$ python -q
>>> import numpy as np
>>> np.set_printoptions(precision=2, suppress=True, linewidth=160)
>>> def rnd(a):
...     return np.round(a, 2) + 0
... 
>>> K = np.load("out11.npy")
>>> print(K)
[[24 13  0 12]
 [ 3  0  0  5]
 [22  0  0 10]
 [ 8  8  0 11]
 [ 0  0 27  0]
 [29 10  0 19]
 [ 4  6  0 16]
 [ 0  0  4  0]
 [ 0  1  0 15]
 [11 15 26  0]
 [10  1  0 14]
 [ 2  0  0  3]
 [26  6  0 15]
 [ 3 11  8  4]
 [ 0  0  6  0]
 [ 0  0  0  5]
 [53 19  0 10]
 [12  0  6  0]
 [ 3  0 13  0]
 [ 7  0  0  0]
 [ 0  0 31  0]
 [ 0  0 16  0]
 [56 23  0 14]
 [28 15  0  7]
 [ 0  0 15  0]
 [37 14  0  9]]
>>> vec = np.array([2, 3, 0, 3])
>>> y = K @ vec
>>> print(y)
[123  21  74  73   0 145  74   0  48  67  65  13 115  51   0  15 193  24   6  14   0   0 223 122   0 143]
>>> rnd(np.linalg.lstsq(K, y)[0])
array([2., 3., 0., 3.])
>>> rng = np.random.default_rng(4)
>>> y = y + 0.05 * rng.normal(size=26)
>>> rnd(y)
array([122.97,  20.99,  74.08,  73.03,  -0.08, 145.  ,  73.97,   0.01,  47.92,  67.01,  65.01,  13.08, 115.02,  51.03,  -0.07,  15.11, 192.9 ,  24.06,   5.98,
        13.96,  -0.03,  -0.03, 223.02, 121.99,   0.07, 142.91])
>>> c, *_ = np.linalg.lstsq(K, y)
>>> rnd(c)
array([2., 3., 0., 3.])
>>> print(rnd(np.linalg.norm(y - K @ c)))
0.27
>>> A2 = K + rng.integers(-2, 3, (26, 1)) @ rng.integers(-2, 3, (1, 4))
>>> A2
array([[22, 11,  4, 14],
       [ 3,  0,  0,  5],
       [23,  1, -2,  9],
       [ 6,  6,  4, 13],
       [-2, -2, 31,  2],
       [30, 11, -2, 18],
       [ 5,  7, -2, 15],
       [ 1,  1,  2, -1],
       [ 2,  3, -4, 13],
       [11, 15, 26,  0],
       [10,  1,  0, 14],
       [ 1, -1,  2,  4],
       [24,  4,  4, 17],
       [ 1,  9, 12,  6],
       [ 0,  0,  6,  0],
       [ 0,  0,  0,  5],
       [55, 21, -4,  8],
       [13,  1,  4, -1],
       [ 1, -2, 17,  2],
       [ 5, -2,  4,  2],
       [ 2,  2, 27, -2],
       [ 0,  0, 16,  0],
       [56, 23,  0, 14],
       [27, 14,  2,  8],
       [ 2,  2, 11, -2],
       [37, 14,  0,  9]])
>>> print(rnd(np.linalg.svd(A2 - K, compute_uv=False)))
[18.89  0.    0.    0.  ]
>>> A2 - K
array([[-2, -2,  4,  2],
       [ 0,  0,  0,  0],
       [ 1,  1, -2, -1],
       [-2, -2,  4,  2],
       [-2, -2,  4,  2],
       [ 1,  1, -2, -1],
       [ 1,  1, -2, -1],
       [ 1,  1, -2, -1],
       [ 2,  2, -4, -2],
       [ 0,  0,  0,  0],
       [ 0,  0,  0,  0],
       [-1, -1,  2,  1],
       [-2, -2,  4,  2],
       [-2, -2,  4,  2],
       [ 0,  0,  0,  0],
       [ 0,  0,  0,  0],
       [ 2,  2, -4, -2],
       [ 1,  1, -2, -1],
       [-2, -2,  4,  2],
       [-2, -2,  4,  2],
       [ 2,  2, -4, -2],
       [ 0,  0,  0,  0],
       [ 0,  0,  0,  0],
       [-1, -1,  2,  1],
       [ 2,  2, -4, -2],
       [ 0,  0,  0,  0]])
>>> basis = np.sign(np.array([[4, 4, 1, 2], [4, 1, 2, 2], [2, 4, 4, 0], [2, 5, 5, 2]]))
>>> A2 = (np.tril(basis, -1) + np.eye(4)) @ (np.triu(basis, 1) + np.eye(4))
>>> ev = np.array([3, 3, 2, 2])
>>> E = np.rint(A2 * ev @ np.linalg.inv(A2)) + 0
>>> E
array([[ 3.,  1.,  0., -1.],
       [ 0.,  5.,  0., -2.],
       [ 0.,  3.,  2., -2.],
       [ 0.,  3.,  0.,  0.]])
>>> u = np.array([1, 2, 1, 3])
>>> A2 = E + np.outer(u, np.eye(4)[0])
>>> np.linalg.matrix_rank(A2 - E)
np.int64(1)
>>> rnd(np.linalg.det(A2) / np.linalg.det(E)), rnd(1 + np.linalg.solve(E, u)[0])
(np.float64(1.5), np.float64(1.5))
>>> print(np.linalg.matrix_rank(np.linalg.inv(A2) - np.linalg.inv(E), tol=1e-8))
1
>>> Q = E.astype(float).copy()
>>> for j in range(4):
...     Q[:, j] -= Q[:, :j] @ (Q[:, :j].T @ Q[:, j])
...     Q[:, j] /= np.linalg.norm(Q[:, j])
... 
>>> rnd(Q)
array([[ 1.  ,  0.  ,  0.  ,  0.  ],
       [ 0.  ,  0.76, -0.39, -0.51],
       [ 0.  ,  0.46,  0.89,  0.  ],
       [ 0.  ,  0.46, -0.24,  0.86]])
>>> rnd(Q.T @ E)
array([[ 3.  ,  1.  ,  0.  , -1.  ],
       [ 0.  ,  6.56,  0.91, -2.44],
       [ 0.  ,  0.  ,  1.78, -0.99],
       [ 0.  ,  0.  ,  0.  ,  1.03]])
>>> rnd(Q.T @ Q)
array([[1., 0., 0., 0.],
       [0., 1., 0., 0.],
       [0., 0., 1., 0.],
       [0., 0., 0., 1.]])
>>> vec = np.array([-5, -1, 0, -2])
>>> h1 = np.maximum(Q @ vec, 0)
>>> np.flatnonzero(h1 > 1e-9)
array([1])
>>> print(rnd(np.tanh(Q @ vec)))
[-1.    0.26 -0.43 -0.97]
>>> rnd(np.maximum(Q @ vec, 0) - np.maximum(-Q @ vec, 0))
array([-5.  ,  0.27, -0.46, -2.17])
>>> rnd(h1)
array([0.  , 0.27, 0.  , 0.  ])
>>> rnd(np.linalg.norm(E[3] - E[2]))
np.float64(2.83)
>>> E[3] @ E[2]
np.float64(9.0)
>>> rnd(np.linalg.norm(E, 2))
np.float64(7.23)
>>> rnd(np.linalg.norm(E, axis=1))
array([3.32, 5.39, 4.12, 3.  ])
>>> rnd(np.linalg.norm(E) ** 2 / np.linalg.norm(E, 2) ** 2)
np.float64(1.26)
>>> rnd(np.linalg.norm(E[3], 1)), rnd(np.linalg.norm(E[3], np.inf))
(np.float64(3.0), np.float64(3.0))
>>> np.linalg.norm(E, axis=1).argmax()
np.int64(1)
>>> feats = np.load("mat.npy")
>>> feats
array([[ -5.06,  13.32,  13.55,   3.64],
       [ -3.11, -17.61,   6.45,  -6.22],
       [-17.86,  -5.02,   7.06,   2.46],
       [ -6.39,  -9.03,  -3.3 ,  16.33],
       [-16.43,  -2.05,  -0.12, -11.22],
       [ 11.1 ,  13.31,   9.46,   3.17],
       [ -6.32,  -1.03, -18.31,   4.87],
       [ -3.04, -13.26, -13.86,  -4.77],
       [ -6.67,  -4.6 ,  -1.99,  18.17],
       [ 11.17,  -0.39,  -6.06,  15.44],
       [  6.18,  16.61,   5.95,  -7.11],
       [  6.47,   7.32, -16.49,  -5.7 ],
       [  8.64,   3.34,  -7.41, -16.1 ],
       [ 17.43,   2.18,  -9.55,  -0.28],
       [ -3.45,  -0.68,  12.27,  15.4 ],
       [  9.8 ,  15.29,   8.15,   1.92],
       [ 14.45,  -9.2 ,  -4.01,  -9.52],
       [ 11.82,   1.93, -15.64,   3.46],
       [  9.86,  14.09,   0.02, -10.22],
       [-17.89,  -7.99,  -3.78,  -1.39],
       [-13.32, -10.16,  10.05,   4.3 ],
       [  8.93,  -8.49,  10.21, -12.  ],
       [  9.77,   8.92,  14.  ,  -5.4 ],
       [  6.81,  -3.29,  17.05,   7.21],
       [ -0.31, -14.16, -10.61,   9.32],
       [-18.48,   5.5 ,  -3.53,   4.  ]])
>>> cov = np.cov(feats, rowvar=False)
>>> rnd(feats.std(axis=0))
array([10.87,  9.61, 10.2 ,  9.2 ])
>>> print(rnd(np.polyfit(feats[:, 0], feats[:, 1], 1)))
[ 0.31 -0.37]
>>> rnd(np.median(feats, axis=0))
array([ 2.94, -0.86, -1.06,  2.19])
>>> rnd(np.corrcoef(feats.T))
array([[ 1.  ,  0.35, -0.05, -0.22],
       [ 0.35,  1.  ,  0.2 , -0.14],
       [-0.05,  0.2 ,  1.  ,  0.03],
       [-0.22, -0.14,  0.03,  1.  ]])
>>> cov.shape
(4, 4)
